% ipython --no-banner

In [1]: import numpy as np

In [2]: import numpy.linalg as la

In [3]: np.set_printoptions(precision=1, suppress=True, linewidth=200, legacy="1.25")

In [4]: rnd = lambda a: np.round(a, 1) + 0

In [5]: X = np.loadtxt("layer15.csv", delimiter=",")

In [6]: print(rnd(X))
[[ 0.1 -0.1 -0.2]
 [-0.1  0.1  0.2]
 [-0.2  0.2  0.9]]

In [7]: # row 2 dominates

In [8]: proj = np.triu(np.array([[2, 0, 2], [0, -2, -1], [-2, -1, 1]]), 1) + np.eye(3)

In [9]: Y = proj @ X @ la.inv(proj)

In [10]: print(np.trace(Y), np.trace(X))
1.0 1.0

In [11]: print(la.matrix_rank(Y))
1

In [12]: print(rnd(np.poly(Y)))
[ 1. -1.  0.  0.]

In [13]: print(rnd(Y))
[[-0.4  0.4  2.7]
 [ 0.2 -0.2 -1.2]
 [-0.2  0.2  1.6]]

In [14]: arr = np.load("case15.npy")

In [15]: print(arr)
[[2. 2.]
 [2. 2.]]

In [16]: W1 = np.array([[2, -9], [-8, 0]])

In [17]: beta = np.array([8, 6])

In [18]: H = np.maximum(arr @ W1 + beta, 0)

In [19]: print((H > 0).astype(int))
[[0 0]
 [0 0]]

In [20]: print(H)
[[0. 0.]
 [0. 0.]]

In [21]: Z = np.array([[2, 1, 0], [5, 4, 1]])

In [22]: print(W1 @ Z)
[[-41 -34  -9]
 [-16  -8   0]]

In [23]: Y = arr[0, 0] * arr[1:] - np.outer(arr[1:, 0], arr[0])

In [24]: print(Y)
[[0. 0.]]

In [25]: print(arr[:, 0] / arr[0, 0])
[1. 1.]

In [26]: print(rnd(la.det(2 * arr)), rnd(la.det(arr)))
0.0 0.0

In [27]: print(rnd(np.poly(arr)))
[ 1. -4.  0.]

In [28]: print(np.einsum("ij,ji->", arr, arr))
16.0

In [29]: print(la.cond(arr) > 100)
True

In [30]: rng = np.random.default_rng(39676)

In [31]: lab = rng.permutation(2)

In [32]: print(lab)
[0 1]

In [33]: Y = arr[lab][:, lab]

In [34]: print(np.trace(Y))
4.0

In [35]: print(rnd(np.sort(np.abs(la.eigvals(Y)))))
[0. 4.]

In [36]: print(Y)
[[2. 2.]
 [2. 2.]]

In [37]: print(np.diag(Y))
[2. 2.]

In [38]: print(np.allclose(Y, arr))
True

In [39]: print(rnd(la.det(Y)), rnd(la.det(arr[lab])))
0.0 0.0

In [40]: W0 = np.load("test7.npy")

In [41]: print(W0)
[[ 1  0  0  0]
 [-5  1  0  0]
 [ 0  5  1  0]
 [ 3 -4  3  1]]

In [42]: # triangular, det is the product of the diagonal

In [43]: r = la.matrix_rank(arr)

In [44]: print(r)
1

In [45]: ns = la.svd(arr)[2][r:].T

In [46]: print(rnd(ns[:, 0] / ns[np.abs(ns[:, 0]).round(6).argmax(), 0]))
[ 1. -1.]

In [47]: print(rnd(ns @ ns.T))
[[ 0.5 -0.5]
 [-0.5  0.5]]

In [48]: print(ns.shape)
(2, 1)

In [49]: Q = W0.astype(float).copy()

In [50]: for j in range(4):
    ...:     Q[:, j] -= Q[:, :j] @ (Q[:, :j].T @ Q[:, j])
    ...:     Q[:, j] /= la.norm(Q[:, j])
    ...: 

In [51]: print(rnd(Q.T @ Q))
[[1. 0. 0. 0.]
 [0. 1. 0. 0.]
 [0. 0. 1. 0.]
 [0. 0. 0. 1.]]

In [52]: print(rnd(Q.T @ W0))
[[ 5.9 -2.9  1.5  0.5]
 [ 0.   5.8 -0.5 -0.4]
 [ 0.   0.   2.7  0.7]
 [ 0.   0.   0.   0. ]]

In [53]: print(np.prod(np.diag(W0)), rnd(la.det(W0)))
1 1.0

In [54]: print(la.matrix_rank(W0 - W0[0, 0] * np.eye(4)))
3

In [55]: print(la.matrix_power(W0 - np.diag(np.diag(W0)), 4))
[[0 0 0 0]
 [0 0 0 0]
 [0 0 0 0]
 [0 0 0 0]]

In [56]: J = np.array([[3, 2, -3, 3], [3, 3, 2, -3], [-3, 3, 3, 2], [2, -3, 3, 3]])

In [57]: print((W0 + W0.T) / 2)
[[ 1.  -2.5  0.   1.5]
 [-2.5  1.   2.5 -2. ]
 [ 0.   2.5  1.   1.5]
 [ 1.5 -2.   1.5  1. ]]

In [58]: print(np.allclose(W0 @ W0.T, W0.T @ W0))
False

In [59]: print((W0 - W0.T) / 2)
[[ 0.   2.5  0.  -1.5]
 [-2.5  0.  -2.5  2. ]
 [ 0.   2.5  0.  -1.5]
 [ 1.5 -2.   1.5  0. ]]

In [60]: print(np.count_nonzero(J))
16

In [61]: print(rnd(la.norm(J)))
11.1

In [62]: print(J.shape)
(4, 4)

In [63]: print(J.sum(axis=0))
[5 5 5 5]

In [64]: print(np.diff(J, axis=0))
[[ 0  1  5 -6]
 [-6  0  1  5]
 [ 5 -6  0  1]]

In [65]: print(rnd(J.mean(axis=0)))
[1.2 1.2 1.2 1.2]

In [66]: print(J - J[0])
[[ 0  0  0  0]
 [ 0  1  5 -6]
 [-6  1  6 -1]
 [-1 -5  6  0]]

In [67]: print(np.unravel_index(np.abs(J).argmax(), J.shape))
(0, 0)

In [68]: print(J.sum(axis=1))
[5 5 5 5]

In [69]: A = np.array([[-0.1, 0.2, -0.2],
    ...:     [3.4, -1.5, 3.5],
    ...:     [3.0, -1.2, 2.9],
    ...:     [-5.4, 2.1, -5.3],
    ...:     [-0.5, 0.2, -0.6],
    ...:     [-1.8, 0.5, -1.5],
    ...:     [-5.2, 2.2, -5.2],
    ...:     [-8.1, 3.3, -8.1],
    ...:     [-9.1, 3.8, -9.3],
    ...:     [-0.4, 0.2, -0.4],
    ...:     [-5.2, 2.1, -5.2],
    ...:     [9.3, -3.6, 9.2],
    ...:     [4.8, -2.0, 4.7],
    ...:     [9.3, -3.6, 9.3],
    ...:     [6.3, -2.5, 6.4],
    ...:     [3.1, -1.2, 3.2],
    ...:     [-9.2, 3.8, -9.1],
    ...:     [-3.4, 1.2, -3.3],
    ...:     [3.8, -1.4, 3.6],
    ...:     [3.0, -1.0, 2.6]])

In [70]: d = la.norm(A[:, None] - A[None], axis=-1)

In [71]: print(d.shape)
(20, 20)

In [72]: print(np.flatnonzero(d[16] < d.mean() / 2))
[ 7  8 16]

In [73]: print(rnd(d[:5, :5]))
[[ 0.   5.4  4.6  7.6  0.6]
 [ 5.4  0.   0.8 13.   5.9]
 [ 4.6  0.8  0.  12.2  5.1]
 [ 7.6 13.  12.2  0.   7.1]
 [ 0.6  5.9  5.1  7.1  0. ]]

In [74]: print(d[16].round(6).argsort(kind="stable")[:4])
[16  8  7  3]

In [75]: print(np.unravel_index(d.round(6).argmax(), d.shape))
(8, 13)

In [76]: print(d.mean(axis=1).argmax())
13

In [77]: print((d + 1e9 * np.eye(20)).round(6).argmin(axis=1))
[ 9 18 15 10  9  4 10 16 16  4  6 13 18 11 12  2  8  5  1  2]
